$ python3 -q
>>> import numpy as np
>>> np.set_printoptions(suppress=True, linewidth=100)
>>> K = np.array([[-2.7, -1.0, -1.0, -2.0],
...     [-5.0, 1.3, 4.0, 1.0],
...     [-3.0, 1.0, 3.3, 0.0],
...     [-3.0, -1.0, -1.0, -1.7]])
>>> np.round(np.abs(np.linalg.svd(K)[2][-1]), 3)
array([0.081, 0.915, 0.352, 0.18 ])
>>> np.linalg.cond(K) > 100
np.True_
>>> [round(float(x), 3) for x in np.linalg.svd(K, compute_uv=False)[:3]]
[8.206, 4.87, 0.837]
>>> round(np.log10(np.linalg.cond(K)))
3
>>> np.round(np.linalg.norm(K, 2) / np.linalg.norm(K), 3)
np.float64(0.857)
>>> round(np.linalg.det(K), 3)
np.float64(-0.739)
>>> (K - K.T) / 2
array([[ 0. ,  2. ,  1. ,  0.5],
       [-2. ,  0. ,  1.5,  1. ],
       [-1. , -1.5,  0. ,  0.5],
       [-0.5, -1. , -0.5,  0. ]])
>>> np.round(K @ K, 3)
array([[21.29,  2.4 , -2.6 ,  7.8 ],
       [-8.  ,  9.69, 22.4 ,  9.6 ],
       [-6.8 ,  7.6 , 17.89,  7.  ],
       [21.2 ,  2.4 , -2.6 ,  7.89]])
>>> np.round(np.abs(np.linalg.eigvals(K)).max(), 3)
np.float64(5.415)
>>> Y = np.array([[0, -3], [1, -1], [-1, 1], [3, 1]])
>>> np.linalg.matrix_rank(np.vstack([K, Y.T]))
np.int64(4)
>>> np.round(np.einsum("ik,kj->ji", K, Y), 3)
array([[-6. ,  0.3, -2.3, -5.1],
       [ 6.1, 18.7, 11.3,  7.3]])
>>> np.vstack([K, Y.T]).shape
(6, 4)
>>> np.round(K @ Y, 3)
array([[-6. ,  6.1],
       [ 0.3, 18.7],
       [-2.3, 11.3],
       [-5.1,  7.3]])
>>> np.round(np.einsum("ij->j", K), 3)
array([-13.7,   0.3,   5.3,  -2.7])
>>> np.linalg.matrix_rank(K @ Y)
np.int64(2)
>>> m1 = np.loadtxt("out4.csv", delimiter=",")
>>> m1.round(3)
array([[ 0.378, -0.401, -1.062,  2.176, -1.41 , -0.921],
       [-0.567,  2.133,  1.528,  1.148, -0.468,  0.506],
       [ 1.134, -0.222,  0.005,  1.511,  2.185,  0.781],
       [-0.189, -1.699,  1.055,  0.384, -1.034,  1.936],
       [-2.079, -1.043,  0.865,  0.681,  0.938, -1.224],
       [ 1.701, -0.516,  1.917, -0.233, -0.268, -1.428]])
>>> vec = np.array([-4, -2, -3, -4, 4, -3])
>>> h1 = np.maximum(m1 @ vec, 0)
>>> np.round(m1 * (h1 > 1e-9)[:, None], 3)
array([[ 0.   , -0.   , -0.   ,  0.   , -0.   , -0.   ],
       [-0.   ,  0.   ,  0.   ,  0.   , -0.   ,  0.   ],
       [ 0.   , -0.   ,  0.   ,  0.   ,  0.   ,  0.   ],
       [-0.   , -0.   ,  0.   ,  0.   , -0.   ,  0.   ],
       [-2.079, -1.043,  0.865,  0.681,  0.938, -1.224],
       [ 0.   , -0.   ,  0.   , -0.   , -0.   , -0.   ]])
>>> np.round(m1.T @ h1, 3)
array([-25.993, -13.047,  10.819,   8.518,  11.724, -15.303])
